% ipython --no-banner

In [1]: import numpy as np

In [2]: np.set_printoptions(precision=4, suppress=True, linewidth=120, floatmode="fixed")

In [3]: rd = lambda a: np.round(a, 4) + 0

In [4]: X = np.load("run11.npy")

In [5]: X
Out[5]: 
array([[0, 0, 0, 0, 0, 0],
       [0, 0, 0, 0, 1, 0],
       [1, 2, 1, 0, 0, 1],
       [0, 0, 0, 0, 0, 0],
       [0, 0, 0, 0, 0, 2],
       [0, 0, 0, 0, 1, 0],
       [0, 0, 0, 0, 0, 1],
       [0, 0, 0, 0, 0, 0],
       [0, 1, 2, 0, 0, 2],
       [0, 0, 0, 0, 0, 0],
       [0, 0, 0, 0, 0, 0],
       [0, 0, 0, 0, 1, 0]])

In [6]: def softmax(z):
   ...:     e = np.exp(z - z.max(axis=-1, keepdims=True))
   ...:     return e / e.sum(axis=-1, keepdims=True)
   ...: 

In [7]: rd(softmax(X[4] + 5))
Out[7]: array([0.0807, 0.0807, 0.0807, 0.0807, 0.0807, 0.5964])

In [8]: rd(softmax(X[4]))
Out[8]: array([0.0807, 0.0807, 0.0807, 0.0807, 0.0807, 0.5964])

In [9]: att = X @ X.T / np.sqrt(6)

In [10]: softmax(att).round(6).argmax(axis=1)
Out[10]: array([0, 1, 2, 0, 4, 1, 4, 0, 8, 0, 0, 1])

In [11]: f = np.array([0, 0, -2])

In [12]: np.array([np.convolve(row, f, "same") for row in X])
Out[12]: 
array([[ 0,  0,  0,  0,  0,  0],
       [ 0,  0,  0,  0,  0, -2],
       [ 0, -2, -4, -2,  0,  0],
       [ 0,  0,  0,  0,  0,  0],
       [ 0,  0,  0,  0,  0,  0],
       [ 0,  0,  0,  0,  0, -2],
       [ 0,  0,  0,  0,  0,  0],
       [ 0,  0,  0,  0,  0,  0],
       [ 0,  0, -2, -4,  0,  0],
       [ 0,  0,  0,  0,  0,  0],
       [ 0,  0,  0,  0,  0,  0],
       [ 0,  0,  0,  0,  0, -2]])

In [13]: np.convolve(X[11], f)
Out[13]: array([ 0,  0,  0,  0,  0,  0, -2,  0])

In [14]: np.abs(np.diag(np.linalg.qr(X)[1])) > 1e-9
Out[14]: array([ True,  True, False, False,  True,  True])

In [15]: r = np.linalg.matrix_rank(X)

In [16]: r
Out[16]: np.int64(4)

In [17]: N = np.linalg.svd(X)[2][r:].T

In [18]: [int(np.linalg.matrix_rank(np.delete(X, i, axis=0))) for i in range(12)]
Out[18]: [4, 4, 3, 4, 4, 4, 4, 4, 3, 4, 4, 4]

In [19]: np.allclose(X @ N, 0)
Out[19]: True

In [20]: G = X.T @ X

In [21]: G
Out[21]: 
array([[ 1,  2,  1,  0,  0,  1],
       [ 2,  5,  4,  0,  0,  4],
       [ 1,  4,  5,  0,  0,  5],
       [ 0,  0,  0,  0,  0,  0],
       [ 0,  0,  0,  0,  3,  0],
       [ 1,  4,  5,  0,  0, 10]])

In [22]: np.linalg.matrix_rank(G)
Out[22]: np.int64(4)

In [23]: rd(np.linalg.svd(X, compute_uv=False) ** 2)
Out[23]: array([16.2069,  3.5899,  3.0000,  1.2031,  0.0000,  0.0000])

In [24]: A = np.loadtxt("mat.csv", delimiter=",")

In [25]: A
Out[25]: 
array([[-1.9213, -0.9629, -0.0066,  0.0380,  0.9494, -1.8885, -0.0208,  0.0093,  0.0214, -1.9037],
       [ 1.3860,  0.6715, -0.0040,  0.0021, -0.6665,  1.3522,  0.0030,  0.0305, -0.0027,  1.3690],
       [ 3.8028,  1.8786,  0.0102, -0.0200, -1.9252,  3.7973, -0.0204,  0.0233,  0.0038,  3.7952],
       [-1.4956, -0.7662, -0.0051, -0.0103,  0.7340, -1.5050, -0.0072,  0.0080, -0.0003, -1.5143],
       [ 1.5456,  0.7711, -0.0302,  0.0012, -0.7387,  1.5208, -0.0114,  0.0151, -0.0225,  1.5334],
       [-1.1827, -0.5951,  0.0190,  0.0089,  0.5863, -1.1630,  0.0054, -0.0164, -0.0095, -1.1643],
       [-0.6208, -0.2846,  0.0060,  0.0068,  0.2749, -0.5856, -0.0092, -0.0085,  0.0091, -0.6305],
       [-0.1143, -0.0748, -0.0027, -0.0163,  0.0280, -0.1259, -0.0134, -0.0089, -0.0015, -0.1480],
       [ 1.8698,  0.9703, -0.0022, -0.0228, -0.9477,  1.8508, -0.0135, -0.0139, -0.0025,  1.8769],
       [ 3.3047,  1.6759,  0.0090, -0.0246, -1.6837,  3.3510,  0.0004,  0.0124, -0.0003,  3.3210],
       [-2.1159, -1.0693,  0.0008, -0.0238,  1.0653, -2.1278,  0.0043,  0.0012,  0.0366, -2.1140],
       [-0.4441, -0.2099, -0.0097, -0.0261,  0.2032, -0.4720,  0.0190,  0.0085,  0.0159, -0.4166],
       [ 1.0140,  0.5199,  0.0062,  0.0064, -0.5184,  1.0304, -0.0186,  0.0083,  0.0009,  1.0083],
       [ 2.8277,  1.4416,  0.0212,  0.0138, -1.4171,  2.8230,  0.0125, -0.0239, -0.0124,  2.7859],
       [-0.5469, -0.2771,  0.0184, -0.0036,  0.2678, -0.5325, -0.0158, -0.0023, -0.0271, -0.5975],
       [ 0.7304,  0.4127, -0.0236,  0.0128, -0.3311,  0.7626, -0.0116,  0.0062,  0.0059,  0.7300],
       [ 1.0414,  0.5129, -0.0034,  0.0103, -0.5065,  1.0183,  0.0175, -0.0342,  0.0130,  1.0593],
       [ 1.8627,  0.9596, -0.0237, -0.0102, -0.9495,  1.8813, -0.0002, -0.0194, -0.0114,  1.8539],
       [-1.2624, -0.5983, -0.0179, -0.0086,  0.6556, -1.2308, -0.0173,  0.0048, -0.0007, -1.2575],
       [-2.0876, -1.0367, -0.0430, -0.0005,  1.0337, -2.0844, -0.0053,  0.0021,  0.0189, -2.0916],
       [ 2.3851,  1.1901, -0.0244,  0.0383, -1.1935,  2.3743,  0.0067, -0.0172,  0.0236,  2.3548],
       [-0.4391, -0.1984, -0.0163, -0.0062,  0.1607, -0.4169, -0.0156, -0.0233, -0.0158, -0.4544],
       [-3.8846, -1.9434,  0.0057,  0.0033,  1.9205, -3.8658,  0.0195,  0.0242,  0.0325, -3.8647],
       [ 0.0474, -0.0022,  0.0113,  0.0077, -0.0094,  0.0414,  0.0268,  0.0088,  0.0371,  0.0344],
       [-4.7719, -2.4034,  0.0082, -0.0004,  2.3941, -4.8196,  0.0214,  0.0064, -0.0091, -4.8418],
       [-2.6915, -1.3346,  0.0053, -0.0174,  1.3486, -2.6948,  0.0225,  0.0077, -0.0018, -2.7201],
       [ 3.1202,  1.5692, -0.0179, -0.0407, -1.5638,  3.1305, -0.0149, -0.0036,  0.0044,  3.0906],
       [-0.3851, -0.1648,  0.0227,  0.0297,  0.1965, -0.3902, -0.0077,  0.0211, -0.0193, -0.3806],
       [ 0.4612,  0.2523, -0.0333, -0.0307, -0.2179,  0.4336, -0.0119,  0.0092, -0.0180,  0.4383],
       [ 1.4019,  0.7102,  0.0123,  0.0046, -0.6926,  1.4358,  0.0011,  0.0263,  0.0097,  1.4211],
       [-1.8158, -0.9559,  0.0041,  0.0266,  0.9261, -1.8913, -0.0103,  0.0123, -0.0147, -1.8546]])

In [26]: W2 = A[[18, 19]].astype(float)

In [27]: for _ in range(7):
    ...:     lab = np.linalg.norm(A[:, None] - W2, axis=-1).argmin(axis=1)
    ...:     W2 = np.array([A[lab == j].mean(axis=0) for j in range(2)])
    ...: 

In [28]: lab
Out[28]: array([1, 0, 0, 1, 0, 1, 1, 1, 0, 0, 1, 1, 0, 0, 1, 0, 0, 0, 1, 1, 0, 1, 1, 1, 1, 1, 0, 1, 0, 0, 1])

In [29]: np.abs(W2[1] - W2[0]).argmax()
Out[29]: np.int64(9)

In [30]: rd(W2[1] - W2[0])
Out[30]: array([-3.4246, -1.7244,  0.0074,  0.0047,  1.7029, -3.4264,  0.0042,  0.0019,  0.0048, -3.4274])

In [31]: np.linalg.matrix_rank(X, rtol=0.1)
Out[31]: np.int64(4)

In [32]: np.argsort(-np.linalg.norm(X, axis=0).round(6), kind="stable")[:3]
Out[32]: array([5, 1, 2])

In [33]: rd(np.linalg.norm(X, 2) / np.linalg.norm(X))
Out[33]: np.float64(0.8218)

In [34]: [round(float(x), 4) for x in np.linalg.svd(X, compute_uv=False)[:3]]
Out[34]: [4.0258, 1.8947, 1.7321]

In [35]: E = np.array([[-8, -2, -8, -2], [-8, 8, -8, 8], [-8, -2, -8, -2], [-8, 8, -8, 8]])

In [36]: E
Out[36]: 
array([[-8, -2, -8, -2],
       [-8,  8, -8,  8],
       [-8, -2, -8, -2],
       [-8,  8, -8,  8]])

In [37]: # rows 0 and 2 are equal

In [38]: rd(np.linalg.norm(E, 2) / np.linalg.norm(E))
Out[38]: np.float64(0.8881)

In [39]: np.linalg.cond(E) > 100
Out[39]: np.True_
